% ipython --no-banner

In [1]: import numpy as np

In [2]: np.set_printoptions(precision=2, suppress=True, linewidth=200)

In [3]: f = np.array([-1, 8, -3, 7])

In [4]: M = 4 * np.eye(4) + np.outer(f, f)

In [5]: print(M)
[[  5.  -8.   3.  -7.]
 [ -8.  68. -24.  56.]
 [  3. -24.  13. -21.]
 [ -7.  56. -21.  53.]]

In [6]: evals, V = np.linalg.eig(M)

In [7]: print(np.round(np.prod(evals), 2))
8128.0

In [8]: print(np.sort(np.linalg.eigvals(np.linalg.inv(M))))
[0.01 0.25 0.25 0.25]

In [9]: U, sigma, VT = np.linalg.svd(M)

In [10]: print(sigma)
[127.   4.   4.   4.]

In [11]: A2 = U[:, :1] @ np.diag(sigma[:1]) @ VT[:1]

In [12]: print(A2)
[[  1.03  -8.26   3.1   -7.23]
 [ -8.26  66.08 -24.78  57.82]
 [  3.1  -24.78   9.29 -21.68]
 [ -7.23  57.82 -21.68  50.59]]

In [13]: print(np.linalg.matrix_rank(M, rtol=0.05))
1

In [14]: rng = np.random.default_rng(35)

In [15]: feats = rng.normal(size=(23, 3))

In [16]: feats = 3 * feats / np.linalg.norm(feats, axis=1, keepdims=True)

In [17]: print(feats.round(2) + 0)
[[-1.9   1.29  1.92]
 [ 1.36  2.67  0.01]
 [-2.84 -0.11  0.96]
 [ 0.57 -0.82 -2.83]
 [ 2.93  0.    0.65]
 [-1.56 -2.02  1.58]
 [ 1.97 -1.95 -1.16]
 [-1.37 -2.12 -1.62]
 [-0.13 -1.89  2.32]
 [-1.85 -0.51  2.3 ]
 [-1.68  0.17  2.48]
 [ 2.08 -1.1   1.86]
 [-1.35  2.3   1.38]
 [ 0.97 -0.54  2.79]
 [ 1.37  1.88 -1.9 ]
 [ 0.1   1.46  2.62]
 [-2.08 -2.05  0.68]
 [-0.96  0.62 -2.77]
 [ 0.26 -1.79 -2.39]
 [-1.7   0.5  -2.42]
 [-2.67 -1.31  0.41]
 [ 1.45  1.51  2.15]
 [-0.98 -0.83  2.71]]

In [18]: q, V = np.linalg.qr(feats[:, :1])[0], np.linalg.qr(feats[:, 1:])[0]

In [19]: sigma = np.linalg.svd(q.T @ V, compute_uv=False)

In [20]: print(np.degrees(np.arccos(sigma.clip(0, 1))))
[76.9]

In [21]: print(np.round(np.linalg.norm(q @ q.T - V @ V.T, 2), 2))
1.0

In [22]: print((sigma > 0.9).sum())
0
